% python3 -q
>>> import numpy as np
>>> from numpy import linalg as LA
>>> np.set_printoptions(precision=3, suppress=True, linewidth=160, legacy="1.25")
>>> data = np.loadtxt("data.csv", delimiter=",")
>>> data
array([[-3.,  0.,  0.,  0.],
       [ 0., -3.,  0.,  0.],
       [ 0.,  0., -2.,  3.],
       [ 0.,  0.,  3.,  6.]])
>>> u = np.array([1, 1, 0, 0])
>>> B = data + np.outer(u, np.eye(4)[2])
>>> round(LA.det(B) / LA.det(data), 3), round(float(1 + LA.solve(data, u)[2]), 3)
(1.0, 1.0)
>>> LA.matrix_rank(LA.inv(B) - LA.inv(data), tol=1e-8)
1
>>> [round(float(LA.det(data[:i, :i])), 2) + 0 for i in range(1, 5)]
[-3.0, 9.0, -18.0, -189.0]
>>> np.all(LA.eigvalsh(data) > 0)
False
>>> x0 = np.array([-2, 3, -2, 1])
>>> h1 = np.maximum(data @ x0, 0)
>>> data * (h1 > 1e-9)[:, None]
array([[-3.,  0.,  0.,  0.],
       [ 0., -0.,  0.,  0.],
       [ 0.,  0., -2.,  3.],
       [ 0.,  0.,  0.,  0.]])
>>> np.flatnonzero(h1 > 1e-9)
array([0, 2])
>>> data.T @ h1
array([-18.,   0., -14.,  21.])
>>> h1
array([6., 0., 7., 0.])
>>> np.maximum(data @ x0, 0) - np.maximum(-data @ x0, 0)
array([ 6., -9.,  7.,  0.])
>>> feats = np.load("run12.npy")
>>> feats
array([[ 9, -6, -9,  3, -9, -3,  9,  6],
       [-6,  4,  6, -2,  6,  2, -6, -4],
       [-9,  6,  9, -3,  9,  3, -9, -6],
       [ 3, -2, -3,  1, -3, -1,  3,  2],
       [-9,  6,  9, -3,  9,  3, -9, -6],
       [-3,  2,  3, -1,  3,  1, -3, -2],
       [ 9, -6, -9,  3, -9, -3,  9,  6],
       [ 6, -4, -6,  2, -6, -2,  6,  4]])
>>> # row 4 repeats row 2
>>> np.round(LA.norm(feats, "nuc"), 3)
46.0
>>> round(LA.norm(feats, 1), 3), np.round(LA.norm(feats, np.inf), 3)
(54.0, 54.0)
>>> np.round(LA.norm(feats, 2), 3)
46.0
>>> LA.norm(feats, axis=0)
array([20.347, 13.565, 20.347,  6.782, 20.347,  6.782, 20.347, 13.565])
>>> feats[5] @ feats[6]
-138
>>> evals, V = LA.eigh(feats)
>>> x0 = np.array([0, 0, 1, 0, 1, 2, 1, 1])
>>> V * np.abs(evals) @ V.T
array([[ 9., -6., -9.,  3., -9., -3.,  9.,  6.],
       [-6.,  4.,  6., -2.,  6.,  2., -6., -4.],
       [-9.,  6.,  9., -3.,  9.,  3., -9., -6.],
       [ 3., -2., -3.,  1., -3., -1.,  3.,  2.],
       [-9.,  6.,  9., -3.,  9.,  3., -9., -6.],
       [-3.,  2.,  3., -1.,  3.,  1., -3., -2.],
       [ 9., -6., -9.,  3., -9., -3.,  9.,  6.],
       [ 6., -4., -6.,  2., -6., -2.,  6.,  4.]])
>>> (np.sign(V[:, -1].round(6)) == np.sign(V[0, -1].round(6))).astype(int)
array([1, 0, 0, 1, 0, 0, 1, 1])
>>> x0 @ feats @ x0
9
>>> V * np.maximum(evals, 0) @ V.T
array([[ 9., -6., -9.,  3., -9., -3.,  9.,  6.],
       [-6.,  4.,  6., -2.,  6.,  2., -6., -4.],
       [-9.,  6.,  9., -3.,  9.,  3., -9., -6.],
       [ 3., -2., -3.,  1., -3., -1.,  3.,  2.],
       [-9.,  6.,  9., -3.,  9.,  3., -9., -6.],
       [-3.,  2.,  3., -1.,  3.,  1., -3., -2.],
       [ 9., -6., -9.,  3., -9., -3.,  9.,  6.],
       [ 6., -4., -6.,  2., -6., -2.,  6.,  4.]])
>>> LA.matrix_rank(feats, rtol=0.1)
1
>>> np.argsort(-LA.norm(feats, axis=0).round(6), kind="stable")[:3]
array([0, 2, 4])
>>> T = np.stack([feats, -3 * feats, feats[::-1]])
>>> LA.det(T)
array([0., 0., 0.])
>>> LA.matrix_rank(T)
array([1, 1, 1])
>>> T.sum(axis=0)
array([[-12,   8,  12,  -4,  12,   4, -12,  -8],
       [ 21, -14, -21,   7, -21,  -7,  21,  14],
       [ 15, -10, -15,   5, -15,  -5,  15,  10],
       [-15,  10,  15,  -5,  15,   5, -15, -10],
       [ 21, -14, -21,   7, -21,  -7,  21,  14],
       [ -3,   2,   3,  -1,   3,   1,  -3,  -2],
       [-24,  16,  24,  -8,  24,   8, -24, -16],
       [ -3,   2,   3,  -1,   3,   1,  -3,  -2]])
>>> np.einsum("bij,cij->bc", T, T)
array([[ 2116, -6348,     0],
       [-6348, 19044,     0],
       [    0,     0,  2116]])
>>> LA.matrix_rank(T.reshape(3, -1))
2
>>> evals, V = LA.eig(data)
>>> np.prod(evals)
-189.0
>>> np.round(data @ V[:, 0] - evals[0] * V[:, 0], 3) + 0
array([0., 0., 0., 0.])
>>> np.sort(LA.eigvals(data @ data))
array([ 9.,  9.,  9., 49.])
>>> u = np.array([1, 1, 3, 3, 2, 2, 1, 0])
>>> A = 2 * np.eye(8) + np.outer(u, u)
>>> A
array([[ 3.,  1.,  3.,  3.,  2.,  2.,  1.,  0.],
       [ 1.,  3.,  3.,  3.,  2.,  2.,  1.,  0.],
       [ 3.,  3., 11.,  9.,  6.,  6.,  3.,  0.],
       [ 3.,  3.,  9., 11.,  6.,  6.,  3.,  0.],
       [ 2.,  2.,  6.,  6.,  6.,  4.,  2.,  0.],
       [ 2.,  2.,  6.,  6.,  4.,  6.,  2.,  0.],
       [ 1.,  1.,  3.,  3.,  2.,  2.,  3.,  0.],
       [ 0.,  0.,  0.,  0.,  0.,  0.,  0.,  2.]])
>>> # symmetric, so the eigenvalues are real
>>> evals, V = LA.eigh(A)
>>> x0 = np.array([2, -1, 2, 0, -1, 2, 1, -2])
>>> V * np.sqrt(evals) @ V.T
array([[1.557, 0.143, 0.43 , 0.43 , 0.286, 0.286, 0.143, 0.   ],
       [0.143, 1.557, 0.43 , 0.43 , 0.286, 0.286, 0.143, 0.   ],
       [0.43 , 0.43 , 2.703, 1.289, 0.859, 0.859, 0.43 , 0.   ],
       [0.43 , 0.43 , 1.289, 2.703, 0.859, 0.859, 0.43 , 0.   ],
       [0.286, 0.286, 0.859, 0.859, 1.987, 0.573, 0.286, 0.   ],
       [0.286, 0.286, 0.859, 0.859, 0.573, 1.987, 0.286, 0.   ],
       [0.143, 0.143, 0.43 , 0.43 , 0.286, 0.286, 1.557, 0.   ],
       [0.   , 0.   , 0.   , 0.   , 0.   , 0.   , 0.   , 1.414]])
>>> V * np.abs(evals) @ V.T
array([[ 3.,  1.,  3.,  3.,  2.,  2.,  1.,  0.],
       [ 1.,  3.,  3.,  3.,  2.,  2.,  1.,  0.],
       [ 3.,  3., 11.,  9.,  6.,  6.,  3.,  0.],
       [ 3.,  3.,  9., 11.,  6.,  6.,  3.,  0.],
       [ 2.,  2.,  6.,  6.,  6.,  4.,  2.,  0.],
       [ 2.,  2.,  6.,  6.,  4.,  6.,  2.,  0.],
       [ 1.,  1.,  3.,  3.,  2.,  2.,  3.,  0.],
       [ 0.,  0.,  0.,  0.,  0.,  0.,  0.,  2.]])
>>> x0 @ A @ x0
138.0
>>> u, r1 = A[4], A[0]
>>> u @ r1
66.0
>>> pr = (u @ r1) / (u @ u) * u
>>> np.outer(u, r1)
array([[ 6.,  2.,  6.,  6.,  4.,  4.,  2.,  0.],
       [ 6.,  2.,  6.,  6.,  4.,  4.,  2.,  0.],
       [18.,  6., 18., 18., 12., 12.,  6.,  0.],
       [18.,  6., 18., 18., 12., 12.,  6.,  0.],
       [18.,  6., 18., 18., 12., 12.,  6.,  0.],
       [12.,  4., 12., 12.,  8.,  8.,  4.,  0.],
       [ 6.,  2.,  6.,  6.,  4.,  4.,  2.,  0.],
       [ 0.,  0.,  0.,  0.,  0.,  0.,  0.,  0.]])
>>> r1 - pr
array([ 2.029,  0.029,  0.088,  0.088, -0.912,  0.059,  0.029,  0.   ])
>>> np.round(LA.norm(u + r1) ** 2 + LA.norm(u - r1) ** 2, 3)
346.0
>>> round(np.log10(LA.cond(A)))
1
>>> LA.matrix_rank(A, rtol=0.1)
1
>>> round(float(LA.norm(A, 2) / LA.norm(A)), 3)
0.986
>>> LA.cond(A) > 100
False
>>> feats.sum(axis=0)
array([0, 0, 0, 0, 0, 0, 0, 0])
>>> feats.mean(axis=0)
array([0., 0., 0., 0., 0., 0., 0., 0.])
>>> np.round(LA.svd(feats, compute_uv=False), 3) + 0
array([46.,  0.,  0.,  0.,  0.,  0.,  0.,  0.])
>>> np.count_nonzero(feats)
64
>>> feats - feats[0]
array([[  0,   0,   0,   0,   0,   0,   0,   0],
       [-15,  10,  15,  -5,  15,   5, -15, -10],
       [-18,  12,  18,  -6,  18,   6, -18, -12],
       [ -6,   4,   6,  -2,   6,   2,  -6,  -4],
       [-18,  12,  18,  -6,  18,   6, -18, -12],
       [-12,   8,  12,  -4,  12,   4, -12,  -8],
       [  0,   0,   0,   0,   0,   0,   0,   0],
       [ -3,   2,   3,  -1,   3,   1,  -3,  -2]])
>>> rng = np.random.default_rng(154)
>>> B = A + rng.integers(-2, 3, (8, 1)) @ rng.integers(-2, 3, (1, 8))
>>> B
array([[ 5., -1.,  2.,  5.,  4.,  2.,  3., -2.],
       [ 1.,  3.,  3.,  3.,  2.,  2.,  1.,  0.],
       [ 3.,  3., 11.,  9.,  6.,  6.,  3.,  0.],
       [ 1.,  5., 10.,  9.,  4.,  6.,  1.,  2.],
       [-2.,  6.,  8.,  2.,  2.,  4., -2.,  4.],
       [ 4.,  0.,  5.,  8.,  6.,  6.,  4., -2.],
       [-1.,  3.,  4.,  1.,  0.,  2.,  1.,  2.],
       [ 4., -4., -2.,  4.,  4.,  0.,  4., -2.]])
>>> B - A
array([[ 2., -2., -1.,  2.,  2.,  0.,  2., -2.],
       [ 0.,  0.,  0.,  0.,  0.,  0.,  0.,  0.],
       [ 0.,  0.,  0.,  0.,  0.,  0.,  0.,  0.],
       [-2.,  2.,  1., -2., -2.,  0., -2.,  2.],
       [-4.,  4.,  2., -4., -4.,  0., -4.,  4.],
       [ 2., -2., -1.,  2.,  2.,  0.,  2., -2.],
       [-2.,  2.,  1., -2., -2.,  0., -2.,  2.],
       [ 4., -4., -2.,  4.,  4.,  0.,  4., -4.]])
>>> F = np.load("sample14.npy")
>>> F
array([[ 8, -7, -2,  7, -1, -3, -1, -7],
       [-7,  8, -7, -2,  7, -1, -3, -1],
       [-1, -7,  8, -7, -2,  7, -1, -3],
       [-3, -1, -7,  8, -7, -2,  7, -1],
       [-1, -3, -1, -7,  8, -7, -2,  7],
       [ 7, -1, -3, -1, -7,  8, -7, -2],
       [-2,  7, -1, -3, -1, -7,  8, -7],
       [-7, -2,  7, -1, -3, -1, -7,  8]])
>>> F @ F
array([[ 125,  -92,  -70,  160,  -67,  -48,  128, -100],
       [-100,  125,  -92,  -70,  160,  -67,  -48,  128],
       [ 128, -100,  125,  -92,  -70,  160,  -67,  -48],
       [ -48,  128, -100,  125,  -92,  -70,  160,  -67],
       [ -67,  -48,  128, -100,  125,  -92,  -70,  160],
       [ 160,  -67,  -48,  128, -100,  125,  -92,  -70],
       [ -70,  160,  -67,  -48,  128, -100,  125,  -92],
       [ -92,  -70,  160,  -67,  -48,  128, -100,  125]])
>>> (F + F.T) / 2
array([[ 8. , -7. , -1.5,  2. , -1. ,  2. , -1.5, -7. ],
       [-7. ,  8. , -7. , -1.5,  2. , -1. ,  2. , -1.5],
       [-1.5, -7. ,  8. , -7. , -1.5,  2. , -1. ,  2. ],
       [ 2. , -1.5, -7. ,  8. , -7. , -1.5,  2. , -1. ],
       [-1. ,  2. , -1.5, -7. ,  8. , -7. , -1.5,  2. ],
       [ 2. , -1. ,  2. , -1.5, -7. ,  8. , -7. , -1.5],
       [-1.5,  2. , -1. ,  2. , -1.5, -7. ,  8. , -7. ],
       [-7. , -1.5,  2. , -1. ,  2. , -1.5, -7. ,  8. ]])
>>> F @ (-1.0) ** np.arange(8)
array([ 14., -14.,  14., -14.,  14., -14.,  14., -14.])
>>> (F @ F)[0]
array([ 125,  -92,  -70,  160,  -67,  -48,  128, -100])
>>> B = F / np.sqrt((F ** 2).mean(axis=1, keepdims=True))
>>> LA.norm(B, axis=1)
array([2.828, 2.828, 2.828, 2.828, 2.828, 2.828, 2.828, 2.828])
>>> B[0]
array([ 1.505, -1.317, -0.376,  1.317, -0.188, -0.564, -0.188, -1.317])
>>> LA.matrix_rank(F - F.mean(axis=1, keepdims=True))
7
>>> idx = rng.permutation(8)
>>> idx
array([4, 3, 0, 5, 2, 7, 6, 1])
>>> B = F[idx][:, idx]
>>> np.sort(np.abs(LA.eigvals(B)))
array([ 6.   ,  7.124,  7.124, 14.   , 14.142, 14.142, 23.179, 23.179])
>>> np.diag(B)
array([8, 8, 8, 8, 8, 8, 8, 8])
>>> mat = np.load("layer17.npy")
>>> mat
array([[ 1.   ,  0.   ,  0.   ],
       [ 0.   ,  0.809, -0.588],
       [ 0.   ,  0.588,  0.809]])
>>> # 2 groups of indices that never mix
>>> x0 = np.array([-3, -1, -3])
>>> np.abs(LA.eigvals(mat))
array([1., 1., 1.])
>>> LA.inv(mat)
array([[ 1.   ,  0.   ,  0.   ],
       [ 0.   ,  0.809,  0.588],
       [ 0.   , -0.588,  0.809]])
>>> np.round(LA.norm(x0), 3), np.round(LA.norm(mat @ x0), 3)
(4.359, 4.359)
>>> mat.T @ (mat @ x0)
array([-3., -1., -3.])
>>> 3 - LA.matrix_rank(mat - np.eye(3), tol=1e-8)
1
>>> M = np.load("w.npy")
>>> M
array([[3, 0, 2, 3],
       [2, 3, 2, 3],
       [3, 1, 3, 2],
       [2, 1, 1, 1],
       [2, 0, 3, 1],
       [3, 2, 1, 0],
       [2, 0, 3, 1]])
>>> proj = M @ LA.solve(M.T @ M, M.T)
>>> np.round(proj @ M[:, 1], 3) + 0
array([0., 3., 1., 1., 0., 2., 0.])
>>> np.allclose(proj @ proj, proj)
True
>>> LA.matrix_rank(np.eye(7) - proj)
3
>>> np.round(LA.eigvalsh(proj), 3) + 0
array([0., 0., 0., 1., 1., 1., 1.])
>>> E = np.load("block13.npy")
>>> E
array([[ 0, -2,  0,  0,  0,  0,  0],
       [ 0,  0,  1,  1,  0,  0,  0],
       [ 0, -3,  0,  0,  0, -1,  0],
       [ 0, -3,  0, -2,  1,  0,  3]])
>>> LA.norm(E, axis=1)
array([2.   , 1.414, 3.162, 4.796])
>>> round(LA.norm(E[0] - E[1]), 3)
2.449
>>> LA.norm(E, axis=1).argmax()
3
>>> np.round(LA.norm(E, 2), 3)
5.498
>>> LA.norm(E, axis=0)
array([0.   , 4.69 , 1.   , 2.236, 1.   , 1.   , 3.   ])
>>> x0 = np.array([0, 0, -1, 1, 0, 0, 0])
>>> (E @ x0).argmax()
0
>>> E * x0
array([[ 0,  0,  0,  0,  0,  0,  0],
       [ 0,  0, -1,  1,  0,  0,  0],
       [ 0,  0,  0,  0,  0,  0,  0],
       [ 0,  0,  0, -2,  0,  0,  0]])
>>> LA.norm(E @ x0) <= LA.norm(E, 2) * LA.norm(x0) + 1e-9
True
>>> E @ np.eye(7)[6]
array([0., 0., 0., 3.])
>>> np.sign((E @ x0).round(6))
array([ 0,  0,  0, -1])
>>> E @ (2 * x0)
array([ 0,  0,  0, -4])
>>> E @ x0
array([ 0,  0,  0, -2])
>>> (E * x0).sum(axis=1)
array([ 0,  0,  0, -2])
>>> E @ np.ones(7)
array([-2.,  2., -4., -1.])
